% python3 -q
>>> import numpy as np
>>> np.set_printoptions(precision=3, suppress=True, linewidth=120)
>>> rnd = lambda a: np.round(a, 3) + 0
>>> m1 = np.array([[0, -4, 0, 6], [4, 0, 0, -4], [0, 0, 0, -9], [-6, 4, 9, 0]])
>>> q = m1.astype(float).copy()
>>> for j in range(4):
...     q[:, j] -= q[:, :j] @ (q[:, :j].T @ q[:, j])
...     q[:, j] /= np.linalg.norm(q[:, j])
... 
>>> rnd(q.T @ q)
array([[1., 0., 0., 0.],
       [0., 1., 0., 0.],
       [0., 0., 1., 0.],
       [0., 0., 0., 1.]])
>>> rnd(q.T @ m1)
array([[ 7.211, -3.328, -7.488, -2.219],
       [ 0.   ,  4.574,  2.422, -6.861],
       [ 0.   ,  0.   ,  4.366,  0.   ],
       [ 0.   ,  0.   ,  0.   ,  9.   ]])
>>> rnd(q)
array([[ 0.   , -0.874,  0.485,  0.   ],
       [ 0.555,  0.404,  0.728,  0.   ],
       [ 0.   ,  0.   ,  0.   , -1.   ],
       [-0.832,  0.269,  0.485,  0.   ]])
>>> rnd(np.linalg.det(m1))
np.float64(1296.0)
>>> np.trace(m1)
np.int64(0)
>>> np.allclose(m1 @ m1.T, m1.T @ m1)
True
>>> np.linalg.matrix_power(m1, 4)
array([[ 6452, -3576, -8046, -2384],
       [-3576,  3472,  5364, -3576],
       [-8046,  5364, 10773,     0],
       [-2384, -3576,     0, 18521]])
>>> m1 @ m1
array([[ -52,   24,   54,   16],
       [  24,  -32,  -36,   24],
       [  54,  -36,  -81,    0],
       [  16,   24,    0, -133]])
>>> m1.inv()
Traceback (most recent call last):
  File "<python-input-14>", line 1, in <module>
    m1.inv()
    ^^^^^^
AttributeError: 'numpy.ndarray' object has no attribute 'inv'
>>> m1.mean(axis=0)
array([-0.5 ,  0.  ,  2.25, -1.75])
>>> m1.shape
(4, 4)
>>> np.count_nonzero(m1)
np.int64(8)
>>> np.unravel_index(np.abs(m1).argmax(), m1.shape)
(np.int64(2), np.int64(3))
>>> np.linalg.rank(m1)
Traceback (most recent call last):
  File "<python-input-19>", line 1, in <module>
    np.linalg.rank(m1)
    ^^^^^^^^^^^^^^
AttributeError: module 'numpy.linalg' has no attribute 'rank'
>>> m1.sum(axis=1)
array([ 2,  0, -9,  7])
>>> rng = np.random.default_rng(22)
>>> other = m1 + rng.integers(-2, 3, (4, 2)) @ rng.integers(-2, 3, (2, 4))
>>> other
array([[-1, -6, -1,  6],
       [ 4, -4,  0, -6],
       [-2, -4, -2, -9],
       [-5,  6, 10,  0]])
>>> other - m1
array([[-1, -2, -1,  0],
       [ 0, -4,  0, -2],
       [-2, -4, -2,  0],
       [ 1,  2,  1,  0]])
>>> rnd(np.linalg.svd(other - m1, compute_uv=False))
array([7.012, 2.614, 0.   , 0.   ])
